$ python3 -q
>>> import numpy as np
>>> import numpy.linalg as la
>>> np.set_printoptions(suppress=True, linewidth=160)
>>> def rnd(a):
...     return np.round(a, 2) + 0
... 
>>> Y = np.array([[-2, 0, 0, 3, 3, 0],
...     [-2, 0, -2, -3, 2, -2],
...     [-2, 3, -3, 0, 0, -1],
...     [-2, -3, -1, 1, -3, -3],
...     [-3, 0, 3, 0, -2, 0],
...     [0, -2, 3, 2, -3, 3]])
>>> F = np.triu(Y, 1)
>>> F
array([[ 0,  0,  0,  3,  3,  0],
       [ 0,  0, -2, -3,  2, -2],
       [ 0,  0,  0,  0,  0, -1],
       [ 0,  0,  0,  0, -3, -3],
       [ 0,  0,  0,  0,  0,  0],
       [ 0,  0,  0,  0,  0,  0]])
>>> # triangular, det is the product of the diagonal
>>> left, sigma, Vh = la.svd(F)
>>> np.argmax(sigma[:-1] / (sigma[1:] + 1e-6)) + 1
np.int64(4)
>>> rnd(sigma)
array([5.29, 4.55, 3.05, 0.25, 0.  , 0.  ])
>>> Y = left[:, :4] @ np.diag(sigma[:4]) @ Vh[:4]
>>> rnd(np.abs(F - Y).max())
np.float64(0.0)
>>> rnd(la.norm(F - Y, 2)), sigma[4]
(np.float64(0.0), np.float64(0.0))
>>> la.matrix_rank(F, rtol=0.05)
np.int64(3)
>>> la.matrix_rank(Y)
np.int64(4)
>>> rng = np.random.default_rng(335)
>>> Y = F + rng.integers(-2, 3, (6, 4)) @ rng.integers(-2, 3, (4, 6))
>>> Y
array([[ 2, -1,  4,  7,  6,  1],
       [ 3,  2, -5,  1,  3,  3],
       [ 8,  0, -2,  0,  8,  7],
       [-4, -1,  1,  1, -6, -8],
       [ 2,  2, -2,  6,  0,  4],
       [-4,  0, -2, -2, -4, -4]])
>>> Y - F
array([[ 2, -1,  4,  4,  3,  1],
       [ 3,  2, -3,  4,  1,  5],
       [ 8,  0, -2,  0,  8,  8],
       [-4, -1,  1,  1, -3, -5],
       [ 2,  2, -2,  6,  0,  4],
       [-4,  0, -2, -2, -4, -4]])
>>> la.matrix_rank(Y - F, tol=1e-8)
np.int64(4)
>>> np.abs(Y - F).sum(axis=1)
array([15, 18, 26, 15, 16, 16])
>>> rnd(la.svd(Y - F, compute_uv=False))
array([19.01,  8.22,  6.97,  1.64,  0.  ,  0.  ])
>>> rnd(la.norm(F[5], 1)), rnd(la.norm(F[5], np.inf))
(np.float64(0.0), np.float64(0.0))
>>> rnd(la.norm(F, 1)), rnd(la.norm(F, np.inf))
(np.float64(8.0), np.float64(9.0))
>>> rnd(la.norm(F, axis=0))
array([0.  , 0.  , 2.  , 4.24, 4.69, 3.74])
>>> rnd(la.norm(F) ** 2 / la.norm(F, 2) ** 2)
np.float64(2.08)
>>> F[5] @ F[2]
np.int64(0)
>>> rnd(la.norm(F[5] - F[2]))
np.float64(1.0)
>>> la.matrix_rank(F - F[0, 0] * np.eye(6))
np.int64(4)
>>> np.prod(np.diag(F)), rnd(la.det(F))
(np.int64(0), np.float64(0.0))
>>> F @ F
array([[ 0,  0,  0,  0, -9, -9],
       [ 0,  0,  0,  0,  9, 11],
       [ 0,  0,  0,  0,  0,  0],
       [ 0,  0,  0,  0,  0,  0],
       [ 0,  0,  0,  0,  0,  0],
       [ 0,  0,  0,  0,  0,  0]])
>>> rank = la.matrix_rank(F)
>>> rank
np.int64(4)
>>> N = la.svd(F)[2][rank:].T
>>> rnd(F @ N)
array([[0., 0.],
       [0., 0.],
       [0., 0.],
       [0., 0.],
       [0., 0.],
       [0., 0.]])
>>> N.shape
(6, 2)
>>> feats = np.load("out11.npy")
>>> feats
array([[-1.,  0., -2., -2.,  2.,  2., -1.,  2.,  0.,  0.],
       [-1., -2.,  2.,  0., -1.,  1.,  0.,  1.,  2.,  0.],
       [ 2., -1.,  1., -1., -2., -2.,  2.,  0., -1.,  0.],
       [-2., -2.,  2.,  2., -2., -2.,  1.,  0., -2.,  0.],
       [-1., -2., -1.,  1., -2.,  0., -2.,  2.,  1.,  0.],
       [ 1., -2., -2., -2.,  0.,  0., -2., -2.,  2.,  0.],
       [ 2., -1.,  2., -2.,  2.,  2.,  2.,  0., -2.,  0.],
       [ 0.,  1.,  0., -1.,  2., -1.,  2.,  1., -1.,  0.],
       [-1., -2.,  0.,  2.,  2.,  2.,  1.,  2.,  1.,  0.],
       [ 0.,  0.,  0.,  0.,  0.,  0.,  0.,  0.,  0.,  1.]])
>>> feats.ravel(order="F")
array([-1., -1.,  2., -2., -1.,  1.,  2.,  0., -1.,  0.,  0., -2., -1., -2., -2., -2., -1.,  1., -2.,  0., -2.,  2.,  1.,  2., -1., -2.,  2.,  0.,  0.,  0.,
       -2.,  0., -1.,  2.,  1., -2., -2., -1.,  2.,  0.,  2., -1., -2., -2., -2.,  0.,  2.,  2.,  2.,  0.,  2.,  1., -2., -2.,  0.,  0.,  2., -1.,  2.,  0.,
       -1.,  0.,  2.,  1., -2., -2.,  2.,  2.,  1.,  0.,  2.,  1.,  0.,  0.,  2., -2.,  0.,  1.,  2.,  0.,  0.,  2., -1., -2.,  1.,  2., -2., -1.,  1.,  0.,
        0.,  0.,  0.,  0.,  0.,  0.,  0.,  0.,  0.,  1.])
>>> feats.reshape(-1, 2)
array([[-1.,  0.],
       [-2., -2.],
       [ 2.,  2.],
       [-1.,  2.],
       [ 0.,  0.],
       [-1., -2.],
       [ 2.,  0.],
       [-1.,  1.],
       [ 0.,  1.],
       [ 2.,  0.],
       [ 2., -1.],
       [ 1., -1.],
       [-2., -2.],
       [ 2.,  0.],
       [-1.,  0.],
       [-2., -2.],
       [ 2.,  2.],
       [-2., -2.],
       [ 1.,  0.],
       [-2.,  0.],
       [-1., -2.],
       [-1.,  1.],
       [-2.,  0.],
       [-2.,  2.],
       [ 1.,  0.],
       [ 1., -2.],
       [-2., -2.],
       [ 0.,  0.],
       [-2., -2.],
       [ 2.,  0.],
       [ 2., -1.],
       [ 2., -2.],
       [ 2.,  2.],
       [ 2.,  0.],
       [-2.,  0.],
       [ 0.,  1.],
       [ 0., -1.],
       [ 2., -1.],
       [ 2.,  1.],
       [-1.,  0.],
       [-1., -2.],
       [ 0.,  2.],
       [ 2.,  2.],
       [ 1.,  2.],
       [ 1.,  0.],
       [ 0.,  0.],
       [ 0.,  0.],
       [ 0.,  0.],
       [ 0.,  0.],
       [ 0.,  1.]])
>>> feats.reshape(10, 11)
Traceback (most recent call last):
  File "<python-input-41>", line 1, in <module>
    feats.reshape(10, 11)
    ~~~~~~~~~~~~~^^^^^^^^
ValueError: cannot reshape array of size 100 into shape (10,11)
>>> blk = feats.reshape(10, 2, -1)
>>> np.einsum("ihd,jhd->hij", blk, blk).shape
(2, 10, 10)
>>> np.einsum("ihd,ihd->ih", blk, blk)
array([[13.,  9.],
       [10.,  6.],
       [11.,  9.],
       [20.,  9.],
       [11.,  9.],
       [13., 12.],
       [17., 12.],
       [ 6.,  7.],
       [13., 10.],
       [ 0.,  1.]])
>>> blk[:, 0]
array([[-1.,  0., -2., -2.,  2.],
       [-1., -2.,  2.,  0., -1.],
       [ 2., -1.,  1., -1., -2.],
       [-2., -2.,  2.,  2., -2.],
       [-1., -2., -1.,  1., -2.],
       [ 1., -2., -2., -2.,  0.],
       [ 2., -1.,  2., -2.,  2.],
       [ 0.,  1.,  0., -1.,  2.],
       [-1., -2.,  0.,  2.,  2.],
       [ 0.,  0.,  0.,  0.,  0.]])
>>> blk.transpose(1, 0, 2)
array([[[-1.,  0., -2., -2.,  2.],
        [-1., -2.,  2.,  0., -1.],
        [ 2., -1.,  1., -1., -2.],
        [-2., -2.,  2.,  2., -2.],
        [-1., -2., -1.,  1., -2.],
        [ 1., -2., -2., -2.,  0.],
        [ 2., -1.,  2., -2.,  2.],
        [ 0.,  1.,  0., -1.,  2.],
        [-1., -2.,  0.,  2.,  2.],
        [ 0.,  0.,  0.,  0.,  0.]],

       [[ 2., -1.,  2.,  0.,  0.],
        [ 1.,  0.,  1.,  2.,  0.],
        [-2.,  2.,  0., -1.,  0.],
        [-2.,  1.,  0., -2.,  0.],
        [ 0., -2.,  2.,  1.,  0.],
        [ 0., -2., -2.,  2.,  0.],
        [ 2.,  2.,  0., -2.,  0.],
        [-1.,  2.,  1., -1.,  0.],
        [ 2.,  1.,  2.,  1.,  0.],
        [ 0.,  0.,  0.,  0.,  1.]]])
>>> blk.shape
(10, 2, 5)
>>> np.swapaxes(blk, 1, 2)[2]
array([[ 2., -2.],
       [-1.,  2.],
       [ 1.,  0.],
       [-1., -1.],
       [-2.,  0.]])
>>> Y = np.array([[2, 1, 0, -1, -1],
...     [-3, -1, -2, -2, 3],
...     [-2, 2, 1, -2, 2],
...     [1, -2, 0, -3, -3],
...     [1, 3, 2, 2, 1]])
>>> X = Y + Y.T
>>> X
array([[ 4, -2, -2,  0,  0],
       [-2, -2,  0, -4,  6],
       [-2,  0,  2, -2,  4],
       [ 0, -4, -2, -6, -1],
       [ 0,  6,  4, -1,  2]])
>>> # equal to its transpose
>>> evals, evecs = la.eig(X)
>>> rnd(evals)
array([-9.96,  9.66, -4.29,  3.82,  0.76])
>>> rnd(X @ evecs[:, 0] - evals[0] * evecs[:, 0])
array([0., 0., 0., 0., 0.])
>>> rnd(np.sort(la.eigvals(X @ X)))
array([ 0.58, 14.58, 18.36, 93.33, 99.14])
>>> Y = X[0, 0] * X[1:] - np.outer(X[1:, 0], X[0])
>>> Y
array([[  0, -12,  -4, -16,  24],
       [  0,  -4,   4,  -8,  16],
       [  0, -16,  -8, -24,  -4],
       [  0,  24,  16,  -4,   8]])
>>> la.matrix_rank(Y), la.matrix_rank(X)
(np.int64(4), np.int64(5))
>>> X[:, 0] / X[0, 0]
array([ 1. , -0.5, -0.5,  0. ,  0. ])
>>> u, g = Y[1], Y[2]
>>> u @ u
np.int64(352)
>>> u @ g
np.int64(160)
>>> p = (u @ g) / (u @ u) * u
>>> la.matrix_rank(np.outer(u, g))
np.int64(1)
>>> rnd(la.norm(u + g) ** 2 + la.norm(u - g) ** 2)
np.float64(2528.0)
>>> rnd((g - p) @ u)
np.float64(0.0)
>>> np.all(la.eigvalsh(X) > 0)
np.False_
>>> try:
...     la.cholesky(X)
... except la.LinAlgError as e:
...     print(e)
... 
Matrix is not positive definite
>>> [round(float(la.det(X[:i, :i])), 2) + 0 for i in range(1, 6)]
[4.0, -12.0, -16.0, 16.0, 1200.0]
>>> M = np.loadtxt("dump.csv", delimiter=",")
>>> rnd(M)
array([[ -1.04,  17.94,  18.15,  19.51,  -2.21],
       [  0.38,  14.66,  14.76,  16.47,  -2.24],
       [  0.59,  14.14,  14.22,  15.98,  -2.25],
       [  0.75,  13.73,  13.79,  15.59,  -2.25],
       [  1.55,  11.58,  11.49,  13.45,  -2.25],
       [  2.16,   9.68,   9.41,  11.47,  -2.23],
       [  2.75,   7.34,   6.75,   8.87,  -2.16],
       [  2.96,   5.88,   5.05,   7.12,  -2.08],
       [  3.  ,   4.8 ,   3.76,   5.74,  -1.98],
       [  2.96,   4.26,   3.11,   5.02,  -1.91],
       [  2.79,   3.34,   2.  ,   3.73,  -1.76],
       [  2.09,   2.  ,   0.48,   1.74,  -1.36],
       [  1.92,   1.8 ,   0.3 ,   1.45,  -1.28],
       [  0.35,   0.39,  -0.16,   0.06,  -0.31],
       [  0.16,   0.2 ,  -0.09,   0.01,  -0.15],
       [ -0.37,  -0.69,   0.39,   0.11,   0.48],
       [ -0.47,  -0.99,   0.57,   0.2 ,   0.66],
       [ -0.54,  -1.46,   0.84,   0.38,   0.93],
       [ -0.55,  -1.6 ,   0.92,   0.43,   1.  ],
       [ -0.52,  -2.43,   1.36,   0.78,   1.4 ],
       [ -0.49,  -2.64,   1.46,   0.87,   1.5 ],
       [  1.05,  -7.16,   3.13,   2.68,   3.04],
       [  1.2 ,  -7.48,   3.22,   2.8 ,   3.13],
       [  1.69,  -8.49,   3.48,   3.16,   3.39],
       [  3.15, -11.28,   4.05,   4.09,   4.06],
       [  3.31, -11.56,   4.1 ,   4.18,   4.13],
       [  4.1 , -12.97,   4.32,   4.61,   4.43],
       [  6.53, -17.06,   4.8 ,   5.74,   5.23],
       [  7.31, -18.33,   4.91,   6.07,   5.46],
       [  7.95, -19.37,   4.99,   6.33,   5.64],
       [ 11.83, -25.42,   5.24,   7.7 ,   6.62],
       [ 17.74, -34.29,   5.16,   9.39,   7.88],
       [ 20.26, -37.98,   5.01,  10.01,   8.36],
       [ 22.  , -40.51,   4.88,  10.41,   8.67]])
>>> # rank 3
>>> Y = np.array([[0, 3, 2], [8, 3, 5], [4, 6, 0], [6, 7, 5], [8, 6, 5]])
>>> la.matrix_rank(M @ Y)
np.int64(3)
>>> la.matrix_rank(np.vstack([M, Y.T]))
np.int64(5)
